$ python -q
>>> import numpy as np
>>> from numpy import linalg as LA
>>> np.set_printoptions(precision=3, suppress=True, linewidth=100)
>>> J = np.loadtxt("data.csv", delimiter=",")
>>> print(J)
[[ 1.8    0.9   -1.5   -1.2   -1.8  ]
 [ 1.5    1.2   -0.1    0.7   -0.4  ]
 [ 0.3   -1.1   -0.9    2.4    0.6  ]
 [ 0.7    1.6   -1.4    1.4   -0.9  ]
 [ 0.844  1.353 -1.547  1.191 -1.486]]
>>> Q, vecs = LA.qr(J[:, :2])[0], LA.qr(J[:, 2:])[0]
>>> sig = LA.svd(Q.T @ vecs, compute_uv=False)
>>> print((sig > 0.9).sum())
1
>>> print(sig)
[0.961 0.51 ]
>>> print(np.degrees(np.arccos(sig.clip(0, 1))))
[16.105 59.327]
>>> u = np.array([3, -1])
>>> print(np.polyval(u, J[4]))
[ 1.532  3.059 -5.641  2.573 -5.458]
>>> print(np.convolve(J[4], u))
[ 2.532  3.215 -5.994  5.12  -5.649  1.486]
>>> print(np.cross(J[4, :3], J[1, :3]))
[ 1.721 -2.236 -1.017]
>>> B = LA.invert(J)
Traceback (most recent call last):
  File "<python-input-14>", line 1, in <module>
    B = LA.invert(J)
        ^^^^^^^^^
AttributeError: module 'numpy.linalg' has no attribute 'invert'
>>> B = LA.inv(J)
>>> print(round(LA.cond(J), 3))
17.985
>>> print(np.allclose(B, J.T))
False
>>> print(np.round(J @ B, 3) + 0)
[[1. 0. 0. 0. 0.]
 [0. 1. 0. 0. 0.]
 [0. 0. 1. 0. 0.]
 [0. 0. 0. 1. 0.]
 [0. 0. 0. 0. 1.]]
>>> x = np.array([1, 2, 2, 1, 2])
>>> rhs = J @ x
>>> print(rhs)
[-4.2    3.6   -0.1    0.7   -1.325]
>>> print(LA.solve(J, rhs + J[:, 0]))
[2. 2. 2. 1. 2.]
>>> print(LA.solve(J, 5 * rhs))
[ 5. 10. 10.  5. 10.]
>>> print(round(float(LA.norm(J[2], 1)), 3), round(float(LA.norm(J[2], np.inf)), 3))
5.3 2.4
>>> print(J[2] @ J[0])
-3.06
>>> print(round(LA.norm(J, 1), 3), round(float(LA.norm(J, np.inf)), 3))
6.891 7.2
>>> print(round(float(LA.norm(J, 2)), 3))
4.955
>>> C = 20 * np.array([[-0.3, -0.2, 0.0, 0.8],
...     [1.7, -0.5, -1.3, -1.5],
...     [0.4, -0.7, -0.8, -0.3]])
>>> rng = np.random.default_rng(585498)
>>> lab = rng.integers(0, 3, 10)
>>> data = C[lab] + rng.normal(size=(10, 4))
>>> print(data)
[[  9.496 -14.218 -16.01   -5.554]
 [ 34.07  -12.099 -24.67  -31.351]
 [  6.111 -14.275 -18.126  -6.401]
 [  9.055 -14.538 -15.777  -5.62 ]
 [ -5.504  -3.409  -1.239  16.109]
 [  7.489 -13.503 -16.545  -4.536]
 [  7.034 -14.737 -14.811  -6.248]
 [ 35.154  -9.047 -27.158 -30.813]
 [ -5.393  -3.582  -0.316  16.015]
 [  9.3   -13.408 -16.034  -5.463]]
>>> B = data + rng.integers(-2, 3, (10, 2)) @ rng.integers(-2, 3, (2, 4))
>>> print(B)
[[  8.496 -15.218 -13.01   -3.554]
 [ 35.07  -11.099 -27.67  -33.351]
 [  8.111 -12.275 -18.126 -10.401]
 [  8.055 -15.538 -14.777  -3.62 ]
 [ -7.504  -5.409   2.761  20.109]
 [  7.489 -13.503 -18.545  -4.536]
 [  7.034 -14.737 -18.811  -6.248]
 [ 36.154  -8.047 -32.158 -32.813]
 [ -7.393  -5.582  -0.316  20.015]
 [  8.3   -14.408 -15.034  -3.463]]
>>> print(np.round(LA.svd(B - data, compute_uv=False), 3) + 0)
[12.     6.245  0.     0.   ]
>>> print(np.abs(B - data).sum(axis=1))
[ 7.  7.  8.  5. 12.  2.  4.  9.  8.  5.]
>>> print(LA.matrix_rank(B - data, tol=1e-8))
2
>>> lab = rng.permutation(5)
>>> B = J[:, lab] * rng.choice([-1, 1], 5)
>>> print(B)
[[ 1.8    1.5   -0.9    1.2    1.8  ]
 [ 1.5    0.1   -1.2   -0.7    0.4  ]
 [ 0.3    0.9    1.1   -2.4   -0.6  ]
 [ 0.7    1.4   -1.6   -1.4    0.9  ]
 [ 0.844  1.547 -1.353 -1.191  1.486]]
>>> Uu, _, Vt = LA.svd(J.T @ B)
>>> print(np.round(Uu @ Vt, 3) + 0)
[[ 1.  0.  0.  0.  0.]
 [ 0.  0. -1.  0.  0.]
 [ 0. -1.  0.  0.  0.]
 [ 0.  0.  0. -1.  0.]
 [ 0.  0.  0.  0. -1.]]
